$ python3 -q
>>> import numpy as np
>>> from numpy import linalg as LA
>>> np.set_printoptions(precision=1, suppress=True, linewidth=100, floatmode="fixed")
>>> def rd(a):
...     return np.round(a, 1) + 0
... 
>>> K = np.load("block9.npy")
>>> print(K)
[[ 6 -5 -1  8]
 [ 6  6 -5 -7]
 [-7 -7 -1 -8]]
>>> f, v = K[0], K[1]
>>> print(f @ f)
126
>>> print(f @ v)
-45
>>> p = (f @ v) / (f @ f) * f
>>> print(rd(v - p))
[ 8.1  4.2 -5.4 -4.1]
>>> print(LA.matrix_rank(np.outer(f, v)))
1
>>> print(np.outer(f, v))
[[ 36  36 -30 -42]
 [-30 -30  25  35]
 [ -6  -6   5   7]
 [ 48  48 -40 -56]]
>>> print(rd(p))
[-2.1  1.8  0.4 -2.9]
>>> x0 = np.array([3, 1, 2, 1])
>>> a = np.maximum(K @ x0, 0)
>>> print(a)
[19  7  0]
>>> print(np.flatnonzero(a > 1e-9))
[0 1]
>>> print(K * (a > 1e-9)[:, None])
[[ 6 -5 -1  8]
 [ 6  6 -5 -7]
 [ 0  0  0  0]]
>>> print(K.T @ a)
[156 -53 -54 103]
>>> A2 = K / LA.norm(K, axis=1)
Traceback (most recent call last):
  File "<python-input-20>", line 1, in <module>
    A2 = K / LA.norm(K, axis=1)
         ~~^~~~~~~~~~~~~~~~~~~~
ValueError: operands could not be broadcast together with shapes (3,4) (3,) 
>>> A2 = K / LA.norm(K, axis=1, keepdims=True)
>>> C2 = A2 @ A2.T
>>> print(rd(np.degrees(np.arccos(np.clip(C2[0, 2], -1, 1)))))
119.2
>>> print((np.abs(C2) > 0.9).astype(int))
[[1 0 0]
 [0 1 0]
 [0 0 1]]
>>> print(rd(LA.norm(A2, axis=1)))
[1.0 1.0 1.0]
>>> print(rd(C2[0]))
[ 1.0 -0.3 -0.5]
>>> print(rd(C2))
[[ 1.0 -0.3 -0.5]
 [-0.3  1.0 -0.1]
 [-0.5 -0.1  1.0]]
>>> print(np.argwhere(np.triu(np.abs(C2) > 0.95, 1)))
[]
>>> C2 = K.T @ K
>>> print(np.allclose(C2, C2.T))
True
>>> print(np.trace(C2), (K ** 2).sum())
435 435
>>> print(LA.matrix_rank(C2))
3
>>> print(rd(LA.svd(K, compute_uv=False) ** 2))
[218.4 169.5  47.0]
>>> print(np.diag(C2))
[121 110  27 177]
>>> A2 = K / np.sqrt((K ** 2).mean(axis=1, keepdims=True))
>>> print(rd(A2[0]))
[ 1.1 -0.9 -0.2  1.4]
>>> print(LA.matrix_rank(A2) == LA.matrix_rank(K))
True
>>> feats = np.load("case12.npy")
>>> print(rd(feats))
[[-32.4 -27.7   7.1]
 [-15.2 -13.9   3.8]
 [-10.4  -9.9   2.8]
 [ -9.4  -9.1   2.6]
 [ -6.2  -6.3   1.8]
 [ -4.8  -5.1   1.4]
 [ -3.2  -3.5   1.0]
 [ -1.4  -1.8   0.4]
 [ -1.1  -1.4   0.3]
 [ -0.6  -0.9   0.2]
 [ -0.2  -0.3   0.0]
 [  0.0   0.0   0.0]
 [  0.1   0.5   0.4]
 [  0.1   0.5   0.4]
 [  0.1   0.5   0.5]
 [  1.8   1.4   2.7]
 [  4.8   3.0   4.5]
 [  8.4   4.9   6.0]]
>>> cen = (feats - feats.mean(axis=0)) / feats.std(axis=0)
>>> print(cen.std(axis=0))
[1.0 1.0 1.0]
>>> beta = LA.lstsq(np.delete(cen, 1, axis=1), cen[:, 1])[0]
>>> print(np.abs(beta).argmax())
0
>>> print(rd(1 - np.var(cen[:, 1] - np.delete(cen, 1, axis=1) @ beta)))
1.0
>>> M = np.load("out18.npy")
>>> print(M)
[[0.0 6.0]
 [6.0 0.0]]
>>> # equal to its transpose
>>> evals, vecs = LA.eigh(M)
>>> x0 = np.array([-3, -1])
>>> print(rd(LA.eigvalsh(M[1:, 1:])))
[0.0]
>>> print(rd(vecs * np.maximum(evals, 0) @ vecs.T))
[[3.0 3.0]
 [3.0 3.0]]
>>> print(rd(LA.det(M.T)))
-36.0
>>> print(np.kron(np.eye(2, dtype=int), M))
[[0.0 6.0 0.0 0.0]
 [6.0 0.0 0.0 0.0]
 [0.0 0.0 0.0 6.0]
 [0.0 0.0 6.0 0.0]]
>>> print(np.einsum("ii->", M))
0.0
>>> print(rd(LA.eigvals(M).sum().real))
0.0
>>> A = np.array([[0, 3, 0], [-3, -3, -15]])
>>> f, v = A[0], A[1]
>>> print(f @ f)
9
>>> p = (f @ v) / (f @ f) * f
>>> print((v - p) @ f)
0.0
>>> print(rd(LA.norm(f + v) ** 2 + LA.norm(f - v) ** 2))
504.0
>>> print(v - p)
[ -3.0   0.0 -15.0]
>>> W = np.array([[-4, -2, 3, -2, 4, 5], [-3, 2, -5, 3, 5, 2], [4, 3, 4, 2, -4, 5]])
>>> beta = np.array([2, 0, 2, 0, 3, 1])
>>> hid = np.maximum(A @ W + beta, 0)
>>> print((hid > 0).mean(axis=0))
[0.0 0.5 0.0 0.5 1.0 0.5]
>>> print((hid > 0).astype(int))
[[0 1 0 1 1 1]
 [0 0 0 0 1 0]]
>>> print(LA.matrix_rank(hid))
2
>>> basis = np.array([[-9, -5, 9],
...     [0, 6, 1],
...     [0, 2, 1],
...     [6, -5, 1],
...     [-6, -7, -7],
...     [6, -4, 1]])
>>> print(W @ basis)
[[ 30 -24 -60]
 [ 27 -41 -60]
 [ 30   4  78]]
